$ ipython --no-banner

In [1]: import numpy as np

In [2]: np.set_printoptions(precision=1, suppress=True, linewidth=160, floatmode="fixed")

In [3]: def tidy(a):
   ...:     return np.round(a, 1) + 0
   ...: 

In [4]: W0 = np.load("out19.npy")

In [5]: W0
Out[5]: 
array([[-0.4,  2.1, -0.6,  2.2,  0.6, -0.4, -1.1],
       [-2.0,  1.8,  1.4,  0.1,  0.3, -0.2, -0.7],
       [ 0.9, -0.9,  0.3, -0.6,  0.0, -0.1,  0.2],
       [ 0.1, -0.4, -1.9, -0.3, -0.9, -1.1,  1.0],
       [ 0.6, -0.5, -0.6,  2.3, -0.9, -0.8,  0.7],
       [ 0.1,  0.4,  1.0,  2.9,  2.1, -2.0,  0.9],
       [ 0.5,  0.4,  2.3,  0.6, -1.3, -1.1,  2.8],
       [ 0.5, -0.1, -1.6, -1.3,  0.3, -0.9, -0.1]])

In [6]: hat = W0 @ np.linalg.solve(W0.T @ W0, W0.T)

In [7]: tidy(np.trace(hat))
Out[7]: np.float64(7.0)

In [8]: tidy(np.linalg.eigvalsh(hat))
Out[8]: array([0.0, 1.0, 1.0, 1.0, 1.0, 1.0, 1.0, 1.0])

In [9]: x0 = np.array([1, 2, 0, 2, 5, 4, 1])

In [10]: rhs = W0 @ x0

In [11]: tidy(np.linalg.pinv(W0) @ W0)
Out[11]: 
array([[1.0, 0.0, 0.0, 0.0, 0.0, 0.0, 0.0],
       [0.0, 1.0, 0.0, 0.0, 0.0, 0.0, 0.0],
       [0.0, 0.0, 1.0, 0.0, 0.0, 0.0, 0.0],
       [0.0, 0.0, 0.0, 1.0, 0.0, 0.0, 0.0],
       [0.0, 0.0, 0.0, 0.0, 1.0, 0.0, 0.0],
       [0.0, 0.0, 0.0, 0.0, 0.0, 1.0, 0.0],
       [0.0, 0.0, 0.0, 0.0, 0.0, 0.0, 1.0]])

In [12]: tidy(np.linalg.lstsq(W0, rhs)[0])
Out[12]: array([1.0, 2.0, 0.0, 2.0, 5.0, 4.0, 1.0])

In [13]: tidy(rhs)
Out[13]: array([ 8.5,  1.8, -2.3, -9.2, -2.8, 10.1, -5.6, -4.5])

In [14]: tidy(np.linalg.solve(W0.T @ W0, W0.T @ rhs))
Out[14]: array([1.0, 2.0, 0.0, 2.0, 5.0, 4.0, 1.0])

In [15]: rng = np.random.default_rng(272323)

In [16]: rhs = rhs + 0.3 * rng.normal(size=8)

In [17]: tidy(rhs)
Out[17]: array([ 8.8,  1.7, -2.6, -9.0, -2.9, 10.3, -5.6, -4.5])

In [18]: beta, *_ = np.linalg.lstsq(W0, rhs)

In [19]: [round(float(np.linalg.norm(np.linalg.solve(W0.T @ W0 + lam * np.eye(7), W0.T @ rhs))), 2) for lam in (0, 1, 10, 100)]
Out[19]: [7.61, 4.49, 2.61, 0.66]

In [20]: beta.round()
Out[20]: array([ 1.0,  2.0, -0.0,  2.0,  5.0,  4.0,  1.0])

In [21]: tidy(W0.T @ (rhs - W0 @ beta))
Out[21]: array([0.0, 0.0, 0.0, 0.0, 0.0, 0.0, 0.0])

In [22]: tidy(np.linalg.norm(rhs - W0 @ beta))
Out[22]: np.float64(0.0)

In [23]: x0 = np.array([3, 2, 5, 8, 0, 6, 4])

In [24]: h = np.maximum(W0 @ x0, 0)

In [25]: tidy(np.maximum(W0 @ x0, 0) - np.maximum(-W0 @ x0, 0))
Out[25]: array([ 10.8,   1.4,  -2.2, -15.0,  14.2,  20.9,  23.2, -22.9])

In [26]: W0 * (h > 1e-9)[:, None]
Out[26]: 
array([[-0.4,  2.1, -0.6,  2.2,  0.6, -0.4, -1.1],
       [-2.0,  1.8,  1.4,  0.1,  0.3, -0.2, -0.7],
       [ 0.0, -0.0,  0.0, -0.0,  0.0, -0.0,  0.0],
       [ 0.0, -0.0, -0.0, -0.0, -0.0, -0.0,  0.0],
       [ 0.6, -0.5, -0.6,  2.3, -0.9, -0.8,  0.7],
       [ 0.1,  0.4,  1.0,  2.9,  2.1, -2.0,  0.9],
       [ 0.5,  0.4,  2.3,  0.6, -1.3, -1.1,  2.8],
       [ 0.0, -0.0, -0.0, -0.0,  0.0, -0.0, -0.0]])

In [27]: sig = 5 * 0.9 ** np.arange(13)

In [28]: E = rng.normal(size=(31, 13)) * rng.permutation(sig)

In [29]: tidy(E)
Out[29]: 
array([[ -4.2,  -1.3,   0.8,  -1.5,   0.5,  -1.7,   3.7,   0.2,  -0.3,  -0.9,   2.8,   0.8,   7.0],
       [  1.7,  -1.9,  -1.4,  -1.0,   2.4,  -1.7,  -0.6,  -0.1,  -2.6,  -1.3,  -1.0,  12.8,   0.5],
       [ -2.9,   2.4,   0.3,   1.0,  -0.6,   1.8,   2.3,   1.9,  -0.4,   2.3,  -4.2,  -0.8,  -4.2],
       [ -2.4,   0.5,  -0.4,  -1.4,  -0.5,   1.2,  -1.1,   3.6,   4.7,   3.4,  -1.1,   3.7,  -4.8],
       [ -2.7,  -1.9,   0.0,   0.7,   2.7,   0.8,   3.1,   2.1,   1.2,   1.6,   2.8,  10.5,  -0.8],
       [ -0.8,   1.4,   2.7,   0.7,  -0.7,  -3.0,   2.4,   6.5,   0.2,   0.9,   2.1,   0.1,   2.2],
       [ -3.4,   0.9,   1.8,  -0.2,   0.9,  -0.6,  -5.6,   3.5,   1.1,   2.5,   5.1,  -1.2,  -2.7],
       [ -5.7,   2.6,   0.3,   1.6,  -0.7,   4.6,   1.0,   1.5,   1.8,  -2.3,   2.8,   1.5,   5.8],
       [  6.4,   0.1,  -0.4,  -1.4,   2.3,   0.3,  -1.9,  -2.3,  -0.1,   2.2,  -3.0,  -3.0,   3.8],
       [ -5.9,  -2.1,  -0.1,  -2.2,   4.0,   2.6,  -3.4,   0.4,  -1.3,  -1.0,   2.4,  -1.4,  -4.4],
       [ -4.2,   3.4,  -0.5,  -0.4,   2.0,   0.5,   3.5,  -2.7,  -1.7,  -3.1,  -3.3,   1.1,  -5.9],
       [ -7.1,   2.9,   0.6,  -0.3,   0.8,   0.5,  -0.9,   0.8,   2.6,   2.6,   0.6,  -5.9,  -4.1],
       [  3.3,   2.1,  -0.4,  -1.2,   2.8,   0.1,   7.8,  -1.6,  -1.5,   0.3,  -6.1,   7.4,  -1.2],
       [  3.2,   2.6,  -1.8,  -2.2,  -1.8,   0.9,  -3.0,  -0.2,   0.8,  -2.2,   1.6,   4.6,  -5.6],
       [  1.0,   2.1,  -0.1,   0.8,   1.7,   1.2,   0.5,   2.5,  -4.1,  -3.5,  -8.5,   1.9,   2.5],
       [  6.1,  -2.5,   0.2,  -2.6,  -2.0,  -1.0,  -3.0,  -0.6,  -0.7,  -2.0,   0.4,   1.1,  -0.5],
       [ -2.0,   6.8,  -2.0,   1.7,   1.6,   0.4,  -1.0,   3.1,  -1.5,  -2.3,  -5.1,   0.8,   3.6],
       [  0.9,   0.8,   1.3,   0.2,   2.4,   2.1,  -1.0,  -1.4,  -6.1,  -2.7,  -0.4,  -4.0,   0.0],
       [ -4.4,  -2.6,   0.9,  -2.1,  -3.3,  -0.8,   3.2,   1.5,  -2.2,  -0.5,   3.0,   6.0,   1.4],
       [  0.1,   1.1,  -1.3,  -1.3,  -0.1,   4.1,   4.3,  -1.4,   1.6,  -0.5,   2.1,  -1.0, -10.9],
       [  2.6,   1.5,  -0.8,   0.4,  -0.2,   1.1,  -2.9,   3.9,  -3.7,   1.4,   0.3,  -2.0,   4.1],
       [ -1.6,  -0.4,  -0.3,  -2.0,  -0.1,   0.4,   0.5,   1.3,   6.1,   2.1,  -4.2,   0.4,   1.8],
       [ -1.0,  -2.0,  -0.1,  -1.0,   0.8,   1.5,   3.5,  -2.9,   0.4,  -0.7,  -0.5,   1.0,  -3.1],
       [  0.3,  -1.5,   1.9,   0.7,  -1.2,   2.5,   0.5,  -0.1,  -4.1,   0.0,  -1.2,  -8.6,   1.7],
       [ -2.2,  -1.7,   0.8,  -1.3,   1.9,  -3.6,   1.9,  -0.7,   3.0,  -1.2,  -4.8,  -0.4,   0.7],
       [ -4.3,   0.6,   0.1,  -1.1,  -1.0,  -1.0,   2.7,   1.3,   0.5,  -2.2,   0.3,  -4.6,  -6.1],
       [  4.4,  -1.8,  -1.9,  -0.5,  -3.1,  -1.1,  -2.2,   0.5,   2.9,   2.0,  -4.8,   4.2,   2.4],
       [ -2.4,  -1.0,   2.7,  -1.7,  -2.8,   0.3,  -1.6,   0.7,  -3.3,   0.3,  -0.8,  -7.3,  -5.6],
       [  0.3,  -2.2,   1.2,  -1.2,  -0.4,   1.0,   2.5,  -4.7,  -8.1,   3.0,  -3.3,  -1.4,  -2.0],
       [  0.7,   1.1,   2.7,  -0.8,   0.9,  -1.0,  -0.6,  -1.1,  -2.0,  -3.7,  -0.1,  -2.2,   9.1],
       [  5.0,   0.0,   0.2,  -2.0,  -3.3,  -2.0,   3.3,  -4.7,   3.3,   0.3,  -8.6,   1.0,  -0.1]])

In [30]: W1 = np.array([[-1, -3],
    ...:     [3, 3],
    ...:     [-2, 2],
    ...:     [2, -2],
    ...:     [-1, 3],
    ...:     [0, 3],
    ...:     [1, 1],
    ...:     [2, 0],
    ...:     [1, 3],
    ...:     [0, 1],
    ...:     [1, -3],
    ...:     [1, 2],
    ...:     [1, 3]])

In [31]: beta = np.array([-3, 1])

In [32]: hid = np.maximum(E @ W1 + beta, 0)

In [33]: np.linalg.matrix_rank(hid)
Out[33]: np.int64(2)

In [34]: (hid > 0).astype(int)
Out[34]: 
array([[1, 1],
       [0, 1],
       [1, 1],
       [1, 1],
       [1, 1],
       [1, 1],
       [1, 0],
       [1, 1],
       [0, 1],
       [0, 1],
       [0, 1],
       [1, 1],
       [0, 1],
       [1, 0],
       [0, 1],
       [0, 0],
       [1, 1],
       [0, 0],
       [1, 1],
       [0, 0],
       [1, 0],
       [1, 1],
       [0, 1],
       [0, 0],
       [0, 1],
       [0, 0],
       [0, 1],
       [0, 0],
       [0, 0],
       [0, 1],
       [0, 1]])

In [35]: C = np.array([[1, 2, 1], [1, 0, 0]])

In [36]: W1 @ C
Out[36]: 
array([[-4, -2, -1],
       [ 6,  6,  3],
       [ 0, -4, -2],
       [ 0,  4,  2],
       [ 2, -2, -1],
       [ 3,  0,  0],
       [ 2,  2,  1],
       [ 2,  4,  2],
       [ 4,  2,  1],
       [ 1,  0,  0],
       [-2,  2,  1],
       [ 3,  2,  1],
       [ 4,  2,  1]])

In [37]: def softmax(z):
    ...:     e = np.exp(z - z.max(axis=-1, keepdims=True))
    ...:     return e / e.sum(axis=-1, keepdims=True)
    ...: 

In [38]: tidy(softmax(E).sum(axis=1))
Out[38]: 
array([1.0, 1.0, 1.0, 1.0, 1.0, 1.0, 1.0, 1.0, 1.0, 1.0, 1.0, 1.0, 1.0, 1.0, 1.0, 1.0, 1.0, 1.0, 1.0, 1.0, 1.0, 1.0, 1.0, 1.0, 1.0, 1.0, 1.0, 1.0, 1.0, 1.0,
       1.0])

In [39]: S = E @ E.T / np.sqrt(13)

In [40]: softmax(S).round(6).argmax(axis=1)
Out[40]: array([ 0,  1,  2,  3,  4,  5,  6,  7,  8,  9, 10, 11, 12, 13, 14, 15, 16, 17, 18, 19, 20, 21, 19, 23, 24, 25, 26, 27, 28, 29, 30])

In [41]: tidy(softmax(S)[11] @ E)
Out[41]: array([-7.1,  2.9,  0.6, -0.3,  0.8,  0.5, -0.9,  0.8,  2.6,  2.6,  0.6, -5.9, -4.1])

In [42]: u = np.array([-3, 3, 2, 0, -1, 2, -1, 0, 1, 2, -1, -2, -2, 0])

In [43]: feats = 2 * np.eye(14) + np.outer(u, u)

In [44]: feats
Out[44]: 
array([[11.0, -9.0, -6.0,  0.0,  3.0, -6.0,  3.0,  0.0, -3.0, -6.0,  3.0,  6.0,  6.0,  0.0],
       [-9.0, 11.0,  6.0,  0.0, -3.0,  6.0, -3.0,  0.0,  3.0,  6.0, -3.0, -6.0, -6.0,  0.0],
       [-6.0,  6.0,  6.0,  0.0, -2.0,  4.0, -2.0,  0.0,  2.0,  4.0, -2.0, -4.0, -4.0,  0.0],
       [ 0.0,  0.0,  0.0,  2.0,  0.0,  0.0,  0.0,  0.0,  0.0,  0.0,  0.0,  0.0,  0.0,  0.0],
       [ 3.0, -3.0, -2.0,  0.0,  3.0, -2.0,  1.0,  0.0, -1.0, -2.0,  1.0,  2.0,  2.0,  0.0],
       [-6.0,  6.0,  4.0,  0.0, -2.0,  6.0, -2.0,  0.0,  2.0,  4.0, -2.0, -4.0, -4.0,  0.0],
       [ 3.0, -3.0, -2.0,  0.0,  1.0, -2.0,  3.0,  0.0, -1.0, -2.0,  1.0,  2.0,  2.0,  0.0],
       [ 0.0,  0.0,  0.0,  0.0,  0.0,  0.0,  0.0,  2.0,  0.0,  0.0,  0.0,  0.0,  0.0,  0.0],
       [-3.0,  3.0,  2.0,  0.0, -1.0,  2.0, -1.0,  0.0,  3.0,  2.0, -1.0, -2.0, -2.0,  0.0],
       [-6.0,  6.0,  4.0,  0.0, -2.0,  4.0, -2.0,  0.0,  2.0,  6.0, -2.0, -4.0, -4.0,  0.0],
       [ 3.0, -3.0, -2.0,  0.0,  1.0, -2.0,  1.0,  0.0, -1.0, -2.0,  3.0,  2.0,  2.0,  0.0],
       [ 6.0, -6.0, -4.0,  0.0,  2.0, -4.0,  2.0,  0.0, -2.0, -4.0,  2.0,  6.0,  4.0,  0.0],
       [ 6.0, -6.0, -4.0,  0.0,  2.0, -4.0,  2.0,  0.0, -2.0, -4.0,  2.0,  4.0,  6.0,  0.0],
       [ 0.0,  0.0,  0.0,  0.0,  0.0,  0.0,  0.0,  0.0,  0.0,  0.0,  0.0,  0.0,  0.0,  2.0]])

In [45]: tidy(softmax(feats).sum(axis=1))
Out[45]: array([1.0, 1.0, 1.0, 1.0, 1.0, 1.0, 1.0, 1.0, 1.0, 1.0, 1.0, 1.0, 1.0, 1.0])

In [46]: tidy(softmax(10 * feats[0]))
Out[46]: array([1.0, 0.0, 0.0, 0.0, 0.0, 0.0, 0.0, 0.0, 0.0, 0.0, 0.0, 0.0, 0.0, 0.0])

In [47]: S = feats @ feats.T / np.sqrt(14)

In [48]: softmax(S).round(6).argmax(axis=1)
Out[48]: array([ 0,  1,  1,  3,  0,  1,  0,  7,  1,  1,  0,  0,  0, 13])

In [49]: tidy(softmax(S)[0] @ feats)
Out[49]: array([11.0, -9.0, -6.0,  0.0,  3.0, -6.0,  3.0,  0.0, -3.0, -6.0,  3.0,  6.0,  6.0,  0.0])
